% python3 -q
>>> import numpy as np
>>> np.set_printoptions(suppress=True, linewidth=200)
>>> A = np.loadtxt("x.csv", delimiter=",")
>>> A.round(2)
array([[-0.63,  0.14, -0.72, -0.25],
       [ 0.  , -0.55, -0.37,  0.75],
       [ 0.77,  0.11, -0.59, -0.2 ],
       [ 0.  ,  0.81, -0.04,  0.58]])
>>> # columns are unit length and at right angles
>>> np.allclose(A, A.T)
False
>>> np.round(np.abs(np.linalg.eigvals(A)).max(), 2)
np.float64(1.0)
>>> np.round(np.trace(A), 2)
np.float64(-1.2)
>>> np.round((A - A.T) / 2, 2)
array([[ 0.  ,  0.07, -0.75, -0.12],
       [-0.07,  0.  , -0.24, -0.03],
       [ 0.75,  0.24,  0.  , -0.08],
       [ 0.12,  0.03,  0.08,  0.  ]])
>>> x = np.array([0, 1, 0, 0])
>>> np.round(np.linalg.inv(A), 2) + 0
array([[-0.63,  0.  ,  0.77,  0.  ],
       [ 0.14, -0.55,  0.11,  0.81],
       [-0.72, -0.37, -0.59, -0.04],
       [-0.25,  0.75, -0.2 ,  0.58]])
>>> np.round(np.abs(np.linalg.eigvals(A)), 2)
array([1., 1., 1., 1.])
>>> M2 = np.array([[3, 3, 4], [5, -3, -5], [-2, 3, -5], [4, -5, -5]])
>>> np.round(np.einsum("ij->j", A), 2)
array([ 0.14,  0.51, -1.72,  0.87])
>>> np.round(np.einsum("ik,kj->ij", A, M2), 2)
array([[-0.76, -3.23,  1.62],
       [ 0.95, -3.17,  0.86],
       [ 3.25,  1.24,  6.49],
       [ 6.48, -5.48, -6.75]])
>>> w1 = np.array([[2, 2, -2, 1], [3, 1, 0, -2], [2, 3, 1, 2], [1, 0, 0, 0]])
>>> c = np.array([3, 2, 0, 1])
>>> H = np.maximum(A @ w1 + c, 0)
>>> H.round(2)
array([[0.46, 0.  , 0.55, 0.  ],
       [1.35, 0.35, 0.  , 1.38],
       [3.51, 1.9 , 0.  , 0.37],
       [5.93, 2.68, 0.  , 0.  ]])
>>> np.linalg.matrix_rank(H)
np.int64(4)
>>> (H > 0).mean(axis=0)
array([1.  , 0.75, 0.25, 0.5 ])
>>> basis = np.array([[-9, 0], [-7, -4], [5, 0], [-1, -9]])
>>> np.round(H @ basis, 2)
array([[ -1.42,   0.  ],
       [-15.98, -13.77],
       [-45.21, -10.91],
       [-72.13, -10.72]])
>>> (H @ basis).round(6).argmax(axis=1)
array([1, 1, 1, 1])
>>> w1 @ basis
array([[-43, -17],
       [-32,  14],
       [-36, -30],
       [ -9,   0]])
>>> O = A.astype(float).copy()
>>> for j in range(4):
...     O[:, j] -= O[:, :j] @ (O[:, :j].T @ O[:, j])
...     O[:, j] /= np.linalg.norm(O[:, j])
... 
>>> np.round(O.T @ A, 2) + 0
array([[1., 0., 0., 0.],
       [0., 1., 0., 0.],
       [0., 0., 1., 0.],
       [0., 0., 0., 1.]])
>>> O.round(2)
array([[-0.63,  0.14, -0.72, -0.25],
       [ 0.  , -0.55, -0.37,  0.75],
       [ 0.77,  0.11, -0.59, -0.2 ],
       [ 0.  ,  0.81, -0.04,  0.58]])
>>> E = np.load("block11.npy")
>>> E
array([[1.  , 0.9 , 0.81],
       [0.9 , 1.  , 0.9 ],
       [0.81, 0.9 , 1.  ]])
>>> # symmetric, so the eigenvalues are real
>>> Uu, sigma, vt = np.linalg.svd(E, full_matrices=False)
>>> np.round(np.sqrt((sigma ** 2).sum()), 2), round(np.linalg.norm(E), 2)
(np.float64(2.75), np.float64(2.75))
>>> np.round(Uu.T @ E @ vt.T, 2) + 0
array([[2.74, 0.  , 0.  ],
       [0.  , 0.19, 0.  ],
       [0.  , 0.  , 0.07]])
>>> np.abs(Uu[:, 0]).round(6).argmax()
np.int64(1)
>>> np.round(np.abs(vt[0]), 2)
array([0.57, 0.59, 0.57])
>>> np.round(Uu.T @ Uu, 2) + 0
array([[1., 0., 0.],
       [0., 1., 0.],
       [0., 0., 1.]])
>>> theta = np.radians(45)
>>> R = np.eye(3)
>>> R[1, 1] = R[2, 2] = np.cos(theta)
>>> R[1, 2], R[2, 1] = -np.sin(theta), np.sin(theta)
>>> R.round(2)
array([[ 1.  ,  0.  ,  0.  ],
       [ 0.  ,  0.71, -0.71],
       [ 0.  ,  0.71,  0.71]])
>>> M2 = E @ R.T
>>> np.allclose(np.linalg.norm(E, axis=1), np.linalg.norm(M2, axis=1))
True
>>> u, g = R[2], R[1]
>>> u @ u
np.float64(1.0)
>>> u @ g
np.float64(0.0)
>>> p = (u @ g) / (u @ u) * u
>>> round(float(np.linalg.norm(u + g) ** 2 + np.linalg.norm(u - g) ** 2), 2)
4.0
>>> np.round(g - p, 2)
array([ 0.  ,  0.71, -0.71])
>>> Lm = np.linalg.cholesky(E)
>>> np.round(np.diag(Lm) ** 2, 2)
array([1.  , 0.19, 0.19])
>>> E / np.sqrt(np.outer(np.diag(E), np.diag(E)))
array([[1.  , 0.9 , 0.81],
       [0.9 , 1.  , 0.9 ],
       [0.81, 0.9 , 1.  ]])
>>> np.linalg.eigvalsh(E).min() > 0
np.True_
>>> Lm @ Lm.T
array([[1.  , 0.9 , 0.81],
       [0.9 , 1.  , 0.9 ],
       [0.81, 0.9 , 1.  ]])
>>> round(float(np.prod(np.diag(Lm)) ** 2), 2), round(np.linalg.det(E), 2)
(0.04, np.float64(0.04))
>>> M2 = E / np.sqrt((E ** 2).mean(axis=1, keepdims=True))
>>> np.linalg.matrix_rank(E - E.mean(axis=1, keepdims=True))
np.int64(2)
>>> np.round(np.linalg.norm(M2, axis=1), 2)
array([1.73, 1.73, 1.73])
>>> np.linalg.matrix_rank(M2) == np.linalg.matrix_rank(E)
np.True_
>>> M2[0].round(2)
array([1.1 , 0.99, 0.89])
>>> F = np.loadtxt("case14.csv", delimiter=",")
>>> F
array([[ 5., -1.,  3.],
       [ 5.,  4.,  3.],
       [ 0., -5.,  0.]])
>>> M2 = np.array([[5, -5], [-3, 2]])
>>> basis = np.kron(M2, F)
>>> np.linalg.matrix_rank(basis)
np.int64(4)
>>> basis
array([[ 25.,  -5.,  15., -25.,   5., -15.],
       [ 25.,  20.,  15., -25., -20., -15.],
       [  0., -25.,   0.,  -0.,  25.,  -0.],
       [-15.,   3.,  -9.,  10.,  -2.,   6.],
       [-15., -12.,  -9.,  10.,   8.,   6.],
       [ -0.,  15.,  -0.,   0., -10.,   0.]])
>>> Uu, sigma, vt = np.linalg.svd(basis)
>>> np.argmax(sigma[:-1] / (sigma[1:] + 1e-6)) + 1
np.int64(4)
>>> sigma.round(2) + 0
array([69.34, 45.59,  5.54,  3.64,  0.  ,  0.  ])
>>> M2 = Uu[:, :4] @ np.diag(sigma[:4]) @ vt[:4]
>>> np.linalg.matrix_rank(basis, rtol=0.05)
np.int64(4)
>>> np.round(np.linalg.norm(basis - M2) / np.linalg.norm(basis), 2)
np.float64(0.0)
>>> M2.round(2) + 0
array([[ 25.,  -5.,  15., -25.,   5., -15.],
       [ 25.,  20.,  15., -25., -20., -15.],
       [  0., -25.,   0.,   0.,  25.,   0.],
       [-15.,   3.,  -9.,  10.,  -2.,   6.],
       [-15., -12.,  -9.,  10.,   8.,   6.],
       [  0.,  15.,   0.,   0., -10.,   0.]])
>>> np.unique(F.round(6), axis=0).shape
(3, 3)
>>> np.abs(np.diag(np.linalg.qr(F)[1])) > 1e-9
array([ True,  True, False])
>>> K = np.load("data.npy")
>>> K
array([[1, 6, 9, 5],
       [6, 6, 0, 2],
       [0, 5, 8, 2],
       [5, 1, 1, 0]])
>>> M2 = np.linalg.inv(K)
>>> round(np.linalg.det(K) * np.linalg.det(M2), 2)
np.float64(1.0)
>>> np.round(np.linalg.inv(M2), 2) + 0
array([[1., 6., 9., 5.],
       [6., 6., 0., 2.],
       [0., 5., 8., 2.],
       [5., 1., 1., 0.]])
>>> np.round(np.linalg.cond(K), 2)
np.float64(10.13)
>>> np.allclose(M2, K.T)
False
>>> J = np.array([[3, -3, 0, -2], [-1, 2, 3, 0], [2, 0, 2, -2], [-2, 1, 0, 2]])
>>> J[-1] = J[0] + -2 * J[1]
>>> J
array([[ 3, -3,  0, -2],
       [-1,  2,  3,  0],
       [ 2,  0,  2, -2],
       [ 5, -7, -6, -2]])
>>> M2 = np.array([[3, 1, 0], [1, 0, 1], [0, 1, 3]])
>>> np.einsum("ij,ij->i", F, F)
array([35., 50., 25.])
>>> np.linalg.matrix_rank(F @ M2)
np.int64(2)
>>> np.einsum("ik,kj->ji", F, M2)
array([[14., 19., -5.],
       [ 8.,  8.,  0.],
       [ 8., 13., -5.]])
>>> np.linalg.matrix_rank(np.vstack([F, M2.T]))
np.int64(3)
>>> data = np.load("dump.npy")
>>> data
array([[ 8,  0,  7],
       [ 8,  0,  7],
       [ 3,  3,  3],
       [ 0,  0,  0],
       [ 3,  3,  3],
       [ 8,  0,  7],
       [ 0,  0,  0],
       [ 3,  3,  3],
       [ 0,  0,  0],
       [ 6,  7,  5],
       [ 6,  7,  5],
       [11,  3, 10],
       [ 8,  0,  7],
       [ 3,  3,  3],
       [ 0,  0,  0],
       [ 3,  3,  3],
       [ 0,  0,  0],
       [ 0,  0,  0],
       [ 0,  0,  0],
       [ 3,  3,  3],
       [ 6,  7,  5],
       [ 0,  0,  0],
       [ 0,  0,  0],
       [ 8,  0,  7]])
>>> Ac = (data - data.mean(axis=0)) / data.std(axis=0)
>>> np.round(Ac.std(axis=0), 2)
array([1., 1., 1.])
>>> c = np.linalg.lstsq(np.delete(Ac, 0, axis=1), Ac[:, 0])[0]
>>> c.round(2)
array([0.01, 1.  ])
>>> np.abs(c).argmax()
np.int64(1)
>>> np.round(1 - np.var(Ac[:, 0] - np.delete(Ac, 0, axis=1) @ c), 2)
np.float64(1.0)
>>> W0 = np.loadtxt("arr.csv", delimiter=",")
>>> W0
array([[ 1., -2.,  4., -8.],
       [ 1., -1.,  1., -1.],
       [ 1.,  0.,  0.,  0.]])
>>> x = np.array([0, 3, 0, 1])
>>> h1 = np.maximum(W0 @ x, 0)
>>> np.round(np.tanh(W0 @ x), 2)
array([-1., -1.,  0.])
>>> np.flatnonzero(h1 > 1e-9)
array([], dtype=int64)
>>> cov = W0.T @ W0
>>> np.diag(cov)
array([ 3.,  5., 17., 65.])
>>> np.round(np.linalg.svd(W0, compute_uv=False) ** 2, 2)
array([87.7 ,  1.97,  0.32])
>>> np.allclose(cov, cov.T)
True
>>> cov
array([[  3.,  -3.,   5.,  -9.],
       [ -3.,   5.,  -9.,  17.],
       [  5.,  -9.,  17., -33.],
       [ -9.,  17., -33.,  65.]])
>>> (W0 @ W0.T).shape
(3, 3)
>>> M2 = np.array([[3, 0], [5, 4], [7, 7], [6, 2]])
>>> np.einsum("ik,kj->ij", W0, M2)
array([[-27.,   4.],
       [ -1.,   1.],
       [  3.,   0.]])
>>> M2.T @ W0.T
array([[-27.,  -1.,   3.],
       [  4.,   1.,   0.]])
>>> feats = np.diag(10 * np.array([3, 2, 1, 0])) + np.array([[3, -1, 2, 2], [1, -1, -1, -2], [3, 1, 3, 1], [2, -2, -2, 3]])
>>> feats
array([[33, -1,  2,  2],
       [ 1, 19, -1, -2],
       [ 3,  1, 13,  1],
       [ 2, -2, -2,  3]])
>>> Ac = data - data.mean(axis=0)
>>> vecs = np.linalg.svd(Ac)[2][:2]
>>> M2 = Ac - Ac @ vecs.T @ vecs
>>> np.round(np.diag(vecs.T @ vecs), 2)
array([0.57, 1.  , 0.43])
>>> np.round((Ac @ vecs.T).std(axis=0), 2)
array([4.67, 2.23])
